$ python3 -q
>>> import numpy as np
>>> import numpy.linalg as la
>>> np.set_printoptions(precision=2, suppress=True, linewidth=120, sign=" ")
>>> M = np.load("test11.npy")
>>> print(M)
[[ 4.  1.  1.  1.  1.]
 [ 1.  4.  1.  1.  1.]
 [ 1.  1.  4.  1.  1.]
 [ 1.  1.  1.  4.  1.]
 [ 1.  1.  1.  1.  4.]]
>>> # equal to its transpose
>>> out = np.array([[3, 3, 1], [0, 3, 2], [0, 1, 3], [0, 0, 2], [0, 3, 0]])
>>> print(np.einsum("ij->j", M))
[ 8.  8.  8.  8.  8.]
>>> print(np.einsum("ik,kj->ij", M, out))
[[ 12.  19.  11.]
 [  3.  19.  14.]
 [  3.  13.  17.]
 [  3.  10.  14.]
 [  3.  19.   8.]]
>>> print(M @ out)
[[ 12.  19.  11.]
 [  3.  19.  14.]
 [  3.  13.  17.]
 [  3.  10.  14.]
 [  3.  19.   8.]]
>>> print(np.einsum("ij,ij->i", M, M))
[ 20.  20.  20.  20.  20.]
>>> print(la.matrix_rank(M @ out))
3
>>> th = np.radians(90)
>>> R = np.eye(5)
>>> R[2, 2] = R[1, 1] = np.cos(th)
>>> R[2, 1], R[1, 2] = -np.sin(th), np.sin(th)
>>> print(R.round(2) + 0)
[[ 1.  0.  0.  0.  0.]
 [ 0.  0.  1.  0.  0.]
 [ 0. -1.  0.  0.  0.]
 [ 0.  0.  0.  1.  0.]
 [ 0.  0.  0.  0.  1.]]
>>> out = M @ R.T
>>> print(np.abs(out - M).max(axis=0))
[ 0.  3.  5.  0.  0.]
>>> print(round(float(la.det(R)), 2), np.trace(R))
1.0 3.0
>>> print(la.svd(M, compute_uv=False), la.svd(out, compute_uv=False))
[ 8.  3.  3.  3.  3.] [ 8.  3.  3.  3.  3.]
>>> print(out)
[[ 4.  1. -1.  1.  1.]
 [ 1.  1. -4.  1.  1.]
 [ 1.  4. -1.  1.  1.]
 [ 1.  1. -1.  4.  1.]
 [ 1.  1. -1.  1.  4.]]
>>> print(np.allclose(M @ M.T, out @ out.T))
True
>>> F = np.load("sample18.npy")
>>> print(F)
[[ 1  0  1  1  1  1  1  1  1  2  3  2]
 [ 1  3  3  2  1  1  1  0  0  1  3  2]
 [ 0  0  0  3  0  1  0  3  2  0  1  3]
 [ 0  2  1  0  0  1  2  3  2  0  3  3]
 [ 0  2  1  0  0  1  2  3  2  0  3  3]]
>>> rk = la.matrix_rank(F)
>>> print(rk)
4
>>> ns = la.svd(F)[2][rk:].T
>>> print(la.matrix_rank(F.T @ F), la.matrix_rank(F @ F.T))
4 4
>>> print(ns.shape)
(12, 8)
>>> th = np.radians(45)
>>> R = np.eye(12)
>>> R[0, 0] = R[1, 1] = np.cos(th)
>>> R[0, 1], R[1, 0] = -np.sin(th), np.sin(th)
>>> print(R)
[[ 0.71 -0.71  0.    0.    0.    0.    0.    0.    0.    0.    0.    0.  ]
 [ 0.71  0.71  0.    0.    0.    0.    0.    0.    0.    0.    0.    0.  ]
 [ 0.    0.    1.    0.    0.    0.    0.    0.    0.    0.    0.    0.  ]
 [ 0.    0.    0.    1.    0.    0.    0.    0.    0.    0.    0.    0.  ]
 [ 0.    0.    0.    0.    1.    0.    0.    0.    0.    0.    0.    0.  ]
 [ 0.    0.    0.    0.    0.    1.    0.    0.    0.    0.    0.    0.  ]
 [ 0.    0.    0.    0.    0.    0.    1.    0.    0.    0.    0.    0.  ]
 [ 0.    0.    0.    0.    0.    0.    0.    1.    0.    0.    0.    0.  ]
 [ 0.    0.    0.    0.    0.    0.    0.    0.    1.    0.    0.    0.  ]
 [ 0.    0.    0.    0.    0.    0.    0.    0.    0.    1.    0.    0.  ]
 [ 0.    0.    0.    0.    0.    0.    0.    0.    0.    0.    1.    0.  ]
 [ 0.    0.    0.    0.    0.    0.    0.    0.    0.    0.    0.    1.  ]]
>>> out = F @ R.T
>>> print(np.abs(out - F).max(axis=0))
[ 2.41  0.71  0.    0.    0.    0.    0.    0.    0.    0.    0.    0.  ]
>>> print(np.allclose(F @ F.T, out @ out.T))
True
>>> print(out)
[[ 0.71  0.71  1.    1.    1.    1.    1.    1.    1.    2.    3.    2.  ]
 [-1.41  2.83  3.    2.    1.    1.    1.    0.    0.    1.    3.    2.  ]
 [ 0.    0.    0.    3.    0.    1.    0.    3.    2.    0.    1.    3.  ]
 [-1.41  1.41  1.    0.    0.    1.    2.    3.    2.    0.    3.    3.  ]
 [-1.41  1.41  1.    0.    0.    1.    2.    3.    2.    0.    3.    3.  ]]
>>> print(np.round(la.svd(F, compute_uv=False), 2) + 0, np.round(la.svd(out, compute_uv=False), 2) + 0)
[ 11.83   4.66   3.52   2.41   0.  ] [ 11.83   4.66   3.52   2.41   0.  ]
>>> J = np.load("mat.npy")
>>> print(J)
[[ 0  0 -2  0 -1]
 [ 3  2 -1 -1  0]
 [ 0  2 -2 -2 -2]
 [ 0  0  0  0  0]
 [-4  3  0 -1  1]
 [ 0  2 -2 -2 -2]
 [ 1  3  0  0  3]
 [-2  1  1  1  3]
 [-2  3 -1 -1  1]
 [ 0  0  0  0  0]
 [-2  4 -3 -4 -4]
 [-2  2 -1 -2 -2]
 [ 3  2 -1 -1  0]
 [ 0  0  0  0  0]
 [-2  3 -1 -1  1]
 [ 0  0 -2  0 -1]
 [-4  3  0 -1  1]
 [ 1  5 -2 -2  1]
 [ 0  0  0  0  0]
 [ 0  0  0  0  0]
 [ 1  3  0  0  3]
 [ 3  4 -3 -3 -2]
 [ 0  0  0  0  0]
 [ 3  2 -1 -1  0]
 [ 0  0  0  0  0]
 [ 0  0  0  0  0]
 [ 0  0  0  0  0]
 [ 0  2 -2 -2 -2]
 [-2  2 -1 -2 -2]
 [-2  2 -1 -2 -2]
 [ 0  2 -2 -2 -2]
 [ 0  0  0  0  0]
 [-2  2 -3 -2 -3]
 [ 1  3  0  0  3]
 [ 0  0  0  0  0]
 [-2  1 -1  1  2]
 [ 0  0 -2  0 -1]]
>>> # rows 2 and 5 are equal
>>> print(la.matrix_rank(J, rtol=0.1))
4
>>> print(la.cond(J) > 100)
False
>>> print([round(float(x), 2) for x in la.svd(J, compute_uv=False)[:3]])
[16.84, 10.81, 10.25]
>>> labels = J[:, 1] > np.median(J[:, 1])
>>> f = J[labels].mean(axis=0) - J[~labels].mean(axis=0)
>>> print(np.argsort(-np.abs(f).round(6), kind="stable"))
[ 1  4  3  0  2]
>>> print(f)
[-0.59  2.51 -0.15 -0.67  1.36]
>>> print(((J - J.mean(axis=0)) @ f > 0).astype(int))
[ 0  0  0  0  1  0  1  1  1  0  1  1  0  0  1  0  1  1  0  0  1  1  0  0  0  0  0  0  1  1  0  0  0  1  0  1  0]
>>> print(round((((J - J.mean(axis=0)) @ f > 0) == labels).mean(), 2))
0.86
>>> arr = np.loadtxt("w.csv", delimiter=",")
>>> print(arr)
[[  1.   2.   1.   4.   4.   3.   1.   4.   3.   3.]
 [  6.   7.   6.   9.   9.   8.   6.   9.   8.   8.]
 [  0.   1.   0.   3.   3.   2.   0.   3.   2.   2.]
 [  6.   7.   6.   9.   9.   8.   6.   9.   8.   8.]
 [  8.   9.   8.  11.  11.  10.   8.  11.  10.  10.]
 [  2.   3.   2.   5.   5.   4.   2.   5.   4.   4.]
 [  4.   5.   4.   7.   7.   6.   4.   7.   6.   6.]
 [  9.  10.   9.  12.  12.  11.   9.  12.  11.  11.]
 [  3.   4.   3.   6.   6.   5.   3.   6.   5.   5.]]
>>> # column 2 repeats column 0
>>> left, sig, Vt = la.svd(F)
>>> print(np.argmax(sig[:-1] / (sig[1:] + 1e-6)) + 1)
4
>>> print(sig.round(2) + 0)
[ 11.83   4.66   3.52   2.41   0.  ]
>>> out = left[:, :4] @ np.diag(sig[:4]) @ Vt[:4]
>>> print(out.round(2) + 0)
[[ 1.  0.  1.  1.  1.  1.  1.  1.  1.  2.  3.  2.]
 [ 1.  3.  3.  2.  1.  1.  1.  0.  0.  1.  3.  2.]
 [ 0.  0.  0.  3.  0.  1.  0.  3.  2.  0.  1.  3.]
 [ 0.  2.  1.  0.  0.  1.  2.  3.  2.  0.  3.  3.]
 [ 0.  2.  1.  0.  0.  1.  2.  3.  2.  0.  3.  3.]]
>>> print(la.matrix_rank(out))
4
>>> print(round(la.norm(arr, 2), 2))
63.66
>>> print(la.norm(arr, axis=1).argmax())
7
>>> print(round(float(la.norm(arr, "nuc")), 2))
68.66
>>> print(np.round(la.norm(arr) ** 2 / la.norm(arr, 2) ** 2, 2))
1.01
>>> print(la.norm(arr, axis=0))
[ 15.72  18.28  15.72  23.71  23.71  20.95  15.72  23.71  20.95  20.95]
>>> print(round(la.norm(arr, 1), 2), round(float(la.norm(arr, np.inf)), 2))
66.0 106.0
>>> print(np.round(la.norm(arr[2], 1), 2), np.round(la.norm(arr[2], np.inf), 2))
16.0 3.0
>>> rk = la.matrix_rank(arr)
>>> print(rk)
2
>>> ns = la.svd(arr)[2][rk:].T
>>> print(la.matrix_rank(arr.T @ arr), la.matrix_rank(arr @ arr.T))
2 2
>>> print([int(la.matrix_rank(arr[:i])) for i in range(1, len(arr) + 1)])
[1, 2, 2, 2, 2, 2, 2, 2, 2]
>>> print(ns @ ns.T)
[[ 0.72 -0.17 -0.28  0.06  0.06 -0.06 -0.28  0.06 -0.06 -0.06]
 [-0.17  0.87 -0.17 -0.04 -0.04 -0.08 -0.17 -0.04 -0.08 -0.08]
 [-0.28 -0.17  0.72  0.06  0.06 -0.06 -0.28  0.06 -0.06 -0.06]
 [ 0.06 -0.04  0.06  0.76 -0.24 -0.14  0.06 -0.24 -0.14 -0.14]
 [ 0.06 -0.04  0.06 -0.24  0.76 -0.14  0.06 -0.24 -0.14 -0.14]
 [-0.06 -0.08 -0.06 -0.14 -0.14  0.89 -0.06 -0.14 -0.11 -0.11]
 [-0.28 -0.17 -0.28  0.06  0.06 -0.06  0.72  0.06 -0.06 -0.06]
 [ 0.06 -0.04  0.06 -0.24 -0.24 -0.14  0.06  0.76 -0.14 -0.14]
 [-0.06 -0.08 -0.06 -0.14 -0.14 -0.11 -0.06 -0.14  0.89 -0.11]
 [-0.06 -0.08 -0.06 -0.14 -0.14 -0.11 -0.06 -0.14 -0.11  0.89]]
>>> print(np.allclose(arr @ ns, 0))
True
>>> print(ns.shape)
(10, 8)
>>> th = np.radians(72)
>>> R = np.eye(10)
>>> R[6, 6] = R[1, 1] = np.cos(th)
>>> R[6, 1], R[1, 6] = -np.sin(th), np.sin(th)
>>> print(R)
[[ 1.    0.    0.    0.    0.    0.    0.    0.    0.    0.  ]
 [ 0.    0.31  0.    0.    0.    0.    0.95  0.    0.    0.  ]
 [ 0.    0.    1.    0.    0.    0.    0.    0.    0.    0.  ]
 [ 0.    0.    0.    1.    0.    0.    0.    0.    0.    0.  ]
 [ 0.    0.    0.    0.    1.    0.    0.    0.    0.    0.  ]
 [ 0.    0.    0.    0.    0.    1.    0.    0.    0.    0.  ]
 [ 0.   -0.95  0.    0.    0.    0.    0.31  0.    0.    0.  ]
 [ 0.    0.    0.    0.    0.    0.    0.    1.    0.    0.  ]
 [ 0.    0.    0.    0.    0.    0.    0.    0.    1.    0.  ]
 [ 0.    0.    0.    0.    0.    0.    0.    0.    0.    1.  ]]
>>> out = arr @ R.T
>>> print(out)
[[ 1.    1.57  1.    4.    4.    3.   -1.59  4.    3.    3.  ]
 [ 6.    7.87  6.    9.    9.    8.   -4.8   9.    8.    8.  ]
 [ 0.    0.31  0.    3.    3.    2.   -0.95  3.    2.    2.  ]
 [ 6.    7.87  6.    9.    9.    8.   -4.8   9.    8.    8.  ]
 [ 8.   10.39  8.   11.   11.   10.   -6.09 11.   10.   10.  ]
 [ 2.    2.83  2.    5.    5.    4.   -2.24  5.    4.    4.  ]
 [ 4.    5.35  4.    7.    7.    6.   -3.52  7.    6.    6.  ]
 [ 9.   11.65  9.   12.   12.   11.   -6.73 12.   11.   11.  ]
 [ 3.    4.09  3.    6.    6.    5.   -2.88  6.    5.    5.  ]]
>>> print(np.round(la.det(R), 2), round(float(np.trace(R)), 2))
1.0 8.62
>>> print(np.allclose(arr @ arr.T, out @ out.T))
True
